>>> import numpy as np
>>> np.set_printoptions(precision=3, suppress=True, linewidth=120, floatmode="fixed")
>>> W2 = 10 * np.array([[-0.2, 0.4, -1.9], [0.4, -1.0, 0.2]])
>>> rng = np.random.default_rng(8827)
>>> lab = rng.integers(0, 2, 11)
>>> E = W2[lab] + rng.normal(size=(11, 3))
>>> E
array([[  5.544, -10.597,   3.291],
       [  4.188,  -9.842,   2.642],
       [  5.037, -10.245,   2.543],
       [  4.166, -11.459,   2.287],
       [  3.197, -10.049,   3.188],
       [  3.657,  -7.918,   2.026],
       [ -1.200,   4.845, -18.486],
       [ -1.796,   3.779, -17.242],
       [  6.222,  -9.311,   2.087],
       [ -2.742,   2.777, -19.567],
       [  3.473, -11.283,   1.218]])
>>> U, s, vt = np.linalg.svd(E, full_matrices=False)
>>> round(np.sqrt((s ** 2).sum()), 3), round(np.linalg.norm(E), 3)
(np.float64(46.018), np.float64(46.018))
>>> np.allclose(U * s @ vt, E)
True
>>> np.round(U.T @ E @ vt.T, 3) + 0
array([[38.740,  0.000,  0.000],
       [ 0.000, 24.615,  0.000],
       [ 0.000,  0.000,  3.305]])
>>> (s > 1e-8).sum()
np.int64(3)
>>> x0 = np.array([-2, 0, -2])
>>> (E @ x0).argmax()
np.int64(9)
>>> np.linalg.norm(E @ x0) <= np.linalg.norm(E, 2) * np.linalg.norm(x0) + 1e-9
np.True_
>>> np.einsum("ij,j->i", E, x0)
array([-17.670, -13.661, -15.160, -12.907, -12.769, -11.366,  39.372,  38.075, -16.619,  44.619,  -9.382])
>>> feats = np.array([[-5, -2, 0], [-2, -5, 0], [0, 0, 1]])
>>> feats
array([[-5, -2,  0],
       [-2, -5,  0],
       [ 0,  0,  1]])
>>> out = feats / np.linalg.norm(feats, axis=1, keepdims=True)
>>> gram = out @ out.T
>>> np.argwhere(np.triu(np.abs(gram) > 0.95, 1))
array([], shape=(0, 2), dtype=int64)
>>> lab = rng.permutation(3)
>>> lab
array([0, 1, 2])
>>> out = feats[lab][:, lab]
>>> np.allclose(out, feats)
True
>>> np.diag(out)
array([-5, -5,  1])
>>> evals, vecs = np.linalg.eigh(feats)
>>> x0 = np.array([0, 0, 1])
>>> np.linalg.eigvalsh(feats[1:, 1:])
array([-5.000,  1.000])
>>> (np.sign(vecs[:, -1].round(6)) == np.sign(vecs[0, -1].round(6))).astype(int)
array([1, 1, 0])
>>> x0 @ feats @ x0
np.int64(1)
>>> x0 @ feats @ x0 / (x0 @ x0), evals[0], evals[-1]
(np.float64(1.0), np.float64(-7.0), np.float64(1.0))
>>> np.all(np.linalg.eigvalsh(feats) > 0)
np.False_
>>> Q, _ = np.linalg.qr(np.array([[-0.4, -0.8, -0.2, -2.6, 1.4],
...     [0.2, 1.0, 0.3, -0.5, -0.1],
...     [0.5, 0.1, 0.2, -0.2, -0.2],
...     [0.4, -0.6, -0.8, 0.2, -1.2],
...     [0.2, -0.4, 0.4, -0.9, -0.4]]))
>>> evals = np.array([-4, -3, -3, 2, -4])
>>> X = Q @ np.diag(evals) @ Q.T
>>> X
array([[-0.693,  2.528,  0.864,  0.775,  0.375],
       [ 2.528, -1.021,  0.683,  0.233, -0.095],
       [ 0.864,  0.683, -3.696,  0.005,  0.278],
       [ 0.775,  0.233,  0.005, -3.226, -0.242],
       [ 0.375, -0.095,  0.278, -0.242, -3.364]])
>>> x0 = np.array([3, 3, 2, 4, 5])
>>> rhs = X @ x0
>>> rhs
array([ 12.211,   6.343,  -1.345, -11.082, -16.394])
>>> np.round(np.linalg.solve(X.T, X[3]), 3) + 0
array([0.000, 0.000, 0.000, 1.000, 0.000])
>>> np.linalg.solve(X, 5 * rhs)
array([15.000, 15.000, 10.000, 20.000, 25.000])
>>> np.linalg.solve(X, rhs)
array([3.000, 3.000, 2.000, 4.000, 5.000])
>>> np.linalg.solve(X, rhs + X[:, 4])
array([3.000, 3.000, 2.000, 4.000, 6.000])
